In [1]: import numpy as np

In [2]: np.set_printoptions(precision=2, suppress=True, linewidth=200)

In [3]: A2 = np.array([[5, 1, 0, 3, 2, 1, 0],
   ...:     [3, 2, 1, 0, 4, 1, 5],
   ...:     [1, 2, 3, 1, 3, 2, 2],
   ...:     [0, 3, 5, 3, 3, 4, 5],
   ...:     [0, 2, 3, 1, 3, 4, 4],
   ...:     [1, 3, 5, 3, 4, 5, 5],
   ...:     [4, 3, 5, 2, 3, 1, 3]])

In [4]: data = A2.T @ A2

In [5]: print(data)
[[ 52  28  31  27  41  19  34]
 [ 28  40  59  31  52  45  61]
 [ 31  59  94  46  72  69  88]
 [ 27  31  46  33  39  38  42]
 [ 41  52  72  39  72  59  82]
 [ 19  45  69  38  59  64  73]
 [ 34  61  88  42  82  73 104]]

In [6]: np.trace(data)
Out[6]: np.int64(459)

In [7]: (data + data.T) / 2
Out[7]: 
array([[ 52.,  28.,  31.,  27.,  41.,  19.,  34.],
       [ 28.,  40.,  59.,  31.,  52.,  45.,  61.],
       [ 31.,  59.,  94.,  46.,  72.,  69.,  88.],
       [ 27.,  31.,  46.,  33.,  39.,  38.,  42.],
       [ 41.,  52.,  72.,  39.,  72.,  59.,  82.],
       [ 19.,  45.,  69.,  38.,  59.,  64.,  73.],
       [ 34.,  61.,  88.,  42.,  82.,  73., 104.]])

In [8]: np.allclose(data @ data.T, data.T @ data)
Out[8]: True

In [9]: np.allclose(data, data.T)
Out[9]: True

In [10]: print(data @ data)
[[ 8376 10303 14675  8338 13734 11530 15623]
 [10303 15276 22417 12033 20086 17982 23779]
 [14675 22417 33083 17634 29372 26566 34950]
 [ 8338 12033 17634  9624 15812 14135 18583]
 [13734 20086 29372 15812 26479 23579 31279]
 [11530 17982 26566 14135 23579 21497 28161]
 [15623 23779 34950 18583 31279 28161 37254]]

In [11]: X = np.diag(np.array([1, -2, -1, 0])) + 2 * np.eye(4, k=1) + 2 * np.eye(4, k=-1)

In [12]: X
Out[12]: 
array([[ 1.,  2.,  0.,  0.],
       [ 2., -2.,  2.,  0.],
       [ 0.,  2., -1.,  2.],
       [ 0.,  0.,  2.,  0.]])

In [13]: A2 = X / np.linalg.norm(X, axis=1, keepdims=True)

In [14]: gram = A2 @ A2.T

In [15]: gram
Out[15]: 
array([[ 1.  , -0.26,  0.6 ,  0.  ],
       [-0.26,  1.  , -0.58,  0.58],
       [ 0.6 , -0.58,  1.  , -0.33],
       [ 0.  ,  0.58, -0.33,  1.  ]])

In [16]: print(np.argwhere(np.triu(np.abs(gram) > 0.95, 1)))
[]
